% python3 -q
>>> import numpy as np
>>> import numpy.linalg as la
>>> np.set_printoptions(precision=3, suppress=True, linewidth=140)
>>> out = np.array([[-3, 3], [-4, 0], [-7, -1]])
>>> E = np.tile(out, (2, 3))
>>> print(E)
[[-3  3 -3  3 -3  3]
 [-4  0 -4  0 -4  0]
 [-7 -1 -7 -1 -7 -1]
 [-3  3 -3  3 -3  3]
 [-4  0 -4  0 -4  0]
 [-7 -1 -7 -1 -7 -1]]
>>> # looks like rank 2
>>> U, sig, Vt = la.svd(E)
>>> evecs = Vt[:(sig > 1e-8).sum()]
>>> rng = np.random.default_rng(19948)
>>> x0 = E[2] + 3 * E[1] + rng.integers(2) * np.eye(6)[2]
>>> print(x0)
[-19.  -1. -19.  -1. -19.  -1.]
>>> print(np.round(evecs.T @ evecs, 3) + 0)
[[0.333 0.    0.333 0.    0.333 0.   ]
 [0.    0.333 0.    0.333 0.    0.333]
 [0.333 0.    0.333 0.    0.333 0.   ]
 [0.    0.333 0.    0.333 0.    0.333]
 [0.333 0.    0.333 0.    0.333 0.   ]
 [0.    0.333 0.    0.333 0.    0.333]]
>>> print(np.allclose(evecs.T @ evecs @ x0, x0))
True
>>> print(la.matrix_rank(np.vstack([E, x0])))
2
>>> print(np.argsort(-la.norm(E, axis=0).round(6), kind="stable")[:3])
[0 2 4]
>>> f = np.array([-3, -4, 7])
>>> print(np.convolve(E[2], f))
[ 21  31 -24  24 -24  24 -45  -7]
>>> z = rng.permutation(6)
>>> print(z)
[3 5 2 4 0 1]
>>> out = E[z][:, z]
>>> print(np.trace(out))
-12
>>> print(np.diag(out))
[ 3 -1 -7 -4 -3  0]
>>> rk = la.matrix_rank(E)
>>> print(rk)
2
>>> N = la.svd(E)[2][rk:].T
>>> print(np.round(N @ N.T, 3) + 0)
[[ 0.667  0.    -0.333  0.    -0.333  0.   ]
 [ 0.     0.667  0.    -0.333  0.    -0.333]
 [-0.333  0.     0.667  0.    -0.333  0.   ]
 [ 0.    -0.333  0.     0.667  0.    -0.333]
 [-0.333  0.    -0.333  0.     0.667  0.   ]
 [ 0.    -0.333  0.    -0.333  0.     0.667]]
>>> print([int(la.matrix_rank(E[:, :j + 1])) for j in range(6)])
[1, 2, 2, 2, 2, 2]
>>> print([int(la.matrix_rank(E[:i])) for i in range(1, len(E) + 1)])
[1, 2, 2, 2, 2, 2]
>>> print(np.round(E @ N, 3) + 0)
[[0. 0. 0. 0.]
 [0. 0. 0. 0.]
 [0. 0. 0. 0.]
 [0. 0. 0. 0.]
 [0. 0. 0. 0.]
 [0. 0. 0. 0.]]
>>> print([int(la.matrix_rank(np.delete(E, i, axis=0))) for i in range(6)])
[2, 2, 2, 2, 2, 2]
>>> arr = np.array([[9, 9, 0, 6, 3],
...     [9, 13, 0, 6, 5],
...     [0, 0, 0, 0, 0],
...     [6, 6, 0, 4, 2],
...     [3, 5, 0, 2, 2]])
>>> rk = la.matrix_rank(arr)
>>> print(rk)
2
>>> N = la.svd(arr)[2][rk:].T
>>> print(np.allclose(arr @ N, 0))
True
>>> print(np.round(N @ N.T, 3) + 0)
[[ 0.318 -0.045  0.    -0.455  0.091]
 [-0.045  0.197  0.    -0.03  -0.394]
 [ 0.     0.     1.     0.     0.   ]
 [-0.455 -0.03   0.     0.697  0.061]
 [ 0.091 -0.394  0.     0.061  0.788]]
>>> x0 = np.array([3, 1, 0, 2, 0])
>>> print(arr * x0)
[[27  9  0 12  0]
 [27 13  0 12  0]
 [ 0  0  0  0  0]
 [18  6  0  8  0]
 [ 9  5  0  4  0]]
>>> print(arr @ np.eye(5)[0])
[9. 9. 0. 6. 3.]
>>> print(arr @ (2 * x0))
[ 96 104   0  64  36]
>>> print((arr * x0).sum(axis=1))
[48 52  0 32 18]
>>> z = rng.permutation(5)
>>> print(z)
[0 4 1 2 3]
>>> out = arr[z][:, z]
>>> print(np.trace(out))
28
>>> print(out)
[[ 9  3  9  0  6]
 [ 3  2  5  0  2]
 [ 9  5 13  0  6]
 [ 0  0  0  0  0]
 [ 6  2  6  0  4]]
>>> def softmax(z):
...     e = np.exp(z - z.max(axis=-1, keepdims=True))
...     return e / e.sum(axis=-1, keepdims=True)
... 
>>> print(np.round(softmax(10 * out[2]), 3) + 0)
[0. 0. 1. 0. 0.]
>>> att = out @ out.T / np.sqrt(5)
>>> print(np.round(softmax(att + np.triu(np.full(att.shape, -np.inf), 1)), 3) + 0)
[[1.   0.   0.   0.   0.  ]
 [1.   0.   0.   0.   0.  ]
 [0.   0.   1.   0.   0.  ]
 [0.25 0.25 0.25 0.25 0.  ]
 [0.   0.   1.   0.   0.  ]]
